% python3 -q
>>> import numpy as np
>>> import numpy.linalg as la
>>> np.set_printoptions(precision=2, suppress=True, linewidth=100, legacy="1.25")
>>> data = np.load("mat.npy")
>>> print(data)
[[ 2 -2  1]
 [-2  2 -2]
 [ 1 -2  2]]
>>> # equal to its transpose
>>> other = data / la.norm(data, axis=1, keepdims=True)
>>> G = other @ other.T
>>> print(np.argwhere(np.triu(np.abs(G) > 0.95, 1)))
[[0 1]
 [1 2]]
>>> print(round(float(np.degrees(np.arccos(np.clip(G[2, 1], -1, 1)))), 2))
164.21
>>> print((G - 2 * np.eye(3)).round(6).argmax(axis=1))
[2 0 0]
>>> print(G)
[[ 1.   -0.96  0.89]
 [-0.96  1.   -0.96]
 [ 0.89 -0.96  1.  ]]
>>> print(la.norm(other, axis=1))
[1. 1. 1.]
>>> left, sv, vt = la.svd(G, full_matrices=False)
>>> print(np.abs(vt[0]))
[0.57 0.59 0.57]
>>> print(round(float(np.sqrt((sv ** 2).sum())), 2), round(la.norm(G), 2))
2.88 2.88
>>> E = np.loadtxt("data.csv", delimiter=",")
>>> print(E)
[[ 0.62 -0.32 -0.36]
 [-0.32  0.72 -0.31]
 [-0.36 -0.31  0.65]]
>>> # symmetric, so the eigenvalues are real
>>> t = np.radians(15)
>>> r_ = np.eye(3)
>>> r_[1, 1] = r_[0, 0] = np.cos(t)
>>> r_[1, 0], r_[0, 1] = -np.sin(t), np.sin(t)
>>> print(r_)
[[ 0.97  0.26  0.  ]
 [-0.26  0.97  0.  ]
 [ 0.    0.    1.  ]]
>>> other = E @ r_.T
>>> print(np.abs(other - E).max(axis=0))
[0.2  0.15 0.  ]
>>> print(np.round(la.svd(E, compute_uv=False), 2) + 0, np.round(la.svd(other, compute_uv=False), 2) + 0)
[1. 1. 0.] [1. 1. 0.]
>>> print(other)
[[ 0.52 -0.47 -0.36]
 [-0.12  0.78 -0.31]
 [-0.43 -0.21  0.65]]
>>> J = np.loadtxt("layer2.csv", delimiter=",")
>>> print(J)
[[ 1. -1. -6.]
 [ 1.  2.  3.]
 [ 0.  0.  0.]]
>>> # null space of dimension 1
>>> rk = la.matrix_rank(J)
>>> print(rk)
2
>>> null = la.svd(J)[2][rk:].T
>>> print([int(la.matrix_rank(J[:i])) for i in range(1, len(J) + 1)])
[1, 2, 2]
>>> print(null.shape)
(3, 1)
>>> left, sv, vt = la.svd(E)
>>> print(np.argmax(sv[:-1] / (sv[1:] + 1e-6)) + 1)
2
>>> other = left[:, :2] @ np.diag(sv[:2]) @ vt[:2]
>>> print(round(np.abs(E - other).max(), 2))
0.0
>>> print(la.matrix_rank(other))
2
>>> print(np.round(la.norm(E - other) / la.norm(E), 2))
0.0
>>> arr = np.load("w.npy")
>>> print(arr)
[[ 9  7  0 -1]
 [ 0  0  0  0]
 [ 0  0  0  0]]
>>> # row 0 dominates
>>> t3 = np.stack([arr, 4 * arr, arr[::-1]])
>>> print((t3 @ arr.T).shape)
(3, 3, 3)
>>> print(np.einsum("bij,cij->bc", t3, t3))
[[ 131  524    0]
 [ 524 2096    0]
 [   0    0  131]]
>>> print(la.matrix_rank(t3.reshape(3, -1)))
2
>>> print(np.argsort(-la.norm(arr, axis=0).round(6), kind="stable")[:3])
[0 1 3]
>>> print(np.round(la.norm(arr, 2) / la.norm(arr), 2))
1.0
>>> left, sv, vt = la.svd(arr)
>>> print(sv)
[11.45  0.    0.  ]
>>> other = left[:, :1] @ np.diag(sv[:1]) @ vt[:1]
>>> print(la.matrix_rank(other))
1
>>> print(round(np.abs(arr - other).max(), 2))
0.0
>>> print(la.matrix_rank(arr, rtol=0.05))
1
>>> print(round(la.norm(arr - other, 2), 2), sv[1])
0.0 0.0
>>> print(other)
[[ 9.  7.  0. -1.]
 [ 0.  0.  0.  0.]
 [ 0.  0.  0.  0.]]
>>> w, V = la.eigh(E)
>>> print(np.round(V.T @ V, 2) + 0)
[[1. 0. 0.]
 [0. 1. 0.]
 [0. 0. 1.]]
>>> print(np.round(V.T @ E @ V, 2) + 0)
[[0. 0. 0.]
 [0. 1. 0.]
 [0. 0. 1.]]
>>> print(np.round(la.svd(E, compute_uv=False), 2) + 0)
[1. 1. 0.]
>>> M = np.array([[-5, -1, -5], [-1, 3, -1], [-2, 2, -2]])
>>> print(M)
[[-5 -1 -5]
 [-1  3 -1]
 [-2  2 -2]]
>>> left, sv, vt = la.svd(M)
>>> print(sv.round(2) + 0)
[7.76 3.72 0.  ]
>>> other = left[:, :2] @ np.diag(sv[:2]) @ vt[:2]
>>> print(la.matrix_rank(other))
2
>>> print(other)
[[-5. -1. -5.]
 [-1.  3. -1.]
 [-2.  2. -2.]]
>>> other = np.array([[3, 1, 2], [2, 1, 0], [2, 2, 0]])
>>> print(la.matrix_rank(np.vstack([M, other.T])))
3
>>> print(other.T @ M.T)
[[-27   1  -6]
 [-16   0  -4]
 [-10  -2  -4]]
>>> print(np.vstack([M, other.T]).shape)
(6, 3)
>>> print(M @ other)
[[-27 -16 -10]
 [  1   0  -2]
 [ -6  -4  -4]]
>>> feats = np.load("block19.npy")
>>> print(feats)
[[0 0 1]
 [0 0 1]
 [1 1 0]]
>>> left, sv, vt = la.svd(feats)
>>> print(np.argmax(sv[:-1] / (sv[1:] + 1e-6)) + 1)
2
>>> print(sv)
[ 1.41  1.41 -0.  ]
>>> other = left[:, :2] @ np.diag(sv[:2]) @ vt[:2]
>>> print(la.matrix_rank(other))
2
>>> print(np.round(la.norm(feats - other, 2), 2), sv[2])
0.0 -0.0
>>> left, sv, vt = la.svd(feats)
>>> V = vt[:(sv > 1e-8).sum()]
>>> rng = np.random.default_rng(534)
>>> vec = feats[0] + -2 * feats[2] + rng.integers(2) * np.eye(3)[1]
>>> print(vec)
[-2. -1.  1.]
>>> print(np.allclose(V.T @ V @ vec, vec))
False
>>> print(la.matrix_rank(np.vstack([feats, vec])))
3
>>> print(V.T @ V)
[[0.5 0.5 0. ]
 [0.5 0.5 0. ]
 [0.  0.  1. ]]
>>> print(np.diag(V.T @ V))
[0.5 0.5 1. ]
>>> other = np.array([[2, 1, 2], [1, 0, 2]])
>>> Z = np.kron(other, feats)
>>> print(round(float(la.norm(Z, 2)), 2), round(la.norm(other, 2) * la.norm(feats, 2), 2))
5.16 5.16
>>> hat = np.triu(np.array([[2, 0, -2], [4, 1, 1], [-5, 2, -1]]), 1) + np.eye(3)
>>> other = hat @ feats @ la.inv(hat)
>>> print(la.matrix_rank(other))
2
>>> print(np.trace(other), np.trace(feats))
0.0 0
>>> print(hat @ feats - feats @ hat)
[[-2. -2.  0.]
 [ 1.  1.  0.]
 [ 0.  0.  1.]]
>>> print(np.abs(np.diag(la.qr(feats)[1])) > 1e-9)
[ True False  True]
>>> print(np.unique(feats.round(6), axis=0).shape)
(2, 3)
>>> m1 = np.load("m.npy")
>>> print(m1)
[[ 1 -2  4 -8]
 [ 1 -1  1 -1]
 [ 1  0  0  0]
 [ 1  1  1  1]]
>>> # row 0 is much longer than the rest
>>> print(la.cond(J) > 100)
True
>>> print(np.round(la.norm(J, 2) / la.norm(J), 2))
0.97
>>> print(la.matrix_rank(J, rtol=0.1))
2
>>> print([round(float(x), 2) for x in la.svd(J, compute_uv=False)[:3]])
[6.96, 1.88, 0.0]
>>> print(np.round(la.det(2 * m1), 2), round(float(la.det(m1)), 2))
192.0 12.0
>>> print(round(float(la.eigvals(m1).sum().real), 2))
1.0
>>> print(round(float(la.det(m1[::-1])), 2))
12.0
>>> mat = np.load("run5.npy")
>>> print(mat)
[[ 1.2   0.6   1.    0.8 ]
 [-1.27 -0.56  0.24 -1.07]
 [ 0.8  -0.2  -0.2  -1.3 ]
 [-1.3  -0.5   0.2  -1.1 ]]
>>> Q, V = la.qr(mat[:, :2])[0], la.qr(mat[:, 2:])[0]
>>> sv = la.svd(Q.T @ V, compute_uv=False)
>>> print(np.round(la.norm(Q @ Q.T - V @ V.T, 2), 2))
1.0
>>> print(sv)
[1.   0.07]
>>> other = mat / np.sqrt((mat ** 2).mean(axis=1, keepdims=True))
>>> print(mat - mat.mean(axis=1, keepdims=True))
[[ 0.3  -0.3   0.1  -0.1 ]
 [-0.6   0.1   0.91 -0.41]
 [ 1.02  0.02  0.02 -1.08]
 [-0.62  0.18  0.88 -0.43]]
>>> print(other[0])
[1.29 0.65 1.08 0.86]
>>> print(np.abs(la.svd(mat)[2][-1]))
[0.2  0.94 0.12 0.25]
>>> print([round(float(x), 2) for x in la.svd(mat, compute_uv=False)[:3]])
[2.97, 1.52, 1.03]
>>> print(np.round(la.norm(mat, 2) / la.norm(mat), 2))
0.85
>>> print(la.matrix_rank(mat, rtol=0.1))
3
>>> print(np.argsort(-la.norm(mat, axis=0).round(6), kind="stable")[:3])
[0 3 2]
>>> print(la.cond(mat) > 100)
False
>>> print(round(la.det(mat.T), 2))
-0.25
>>> print(round(np.einsum("ii->", mat), 2))
-0.66
>>> print(la.eigvals(mat))
[ 1.5 +0.j   -1.05+1.22j -1.05-1.22j -0.06+0.j  ]
>>> rk = la.matrix_rank(feats)
>>> print(rk)
2
>>> null = la.svd(feats)[2][rk:].T
>>> print([int(la.matrix_rank(feats[:, :j + 1])) for j in range(3)])
[1, 1, 2]
>>> print(null @ null.T)
[[ 0.5 -0.5  0. ]
 [-0.5  0.5  0. ]
 [ 0.   0.   0. ]]
>>> print(null.shape)
(3, 1)
>>> print(np.allclose(feats @ null, 0))
True
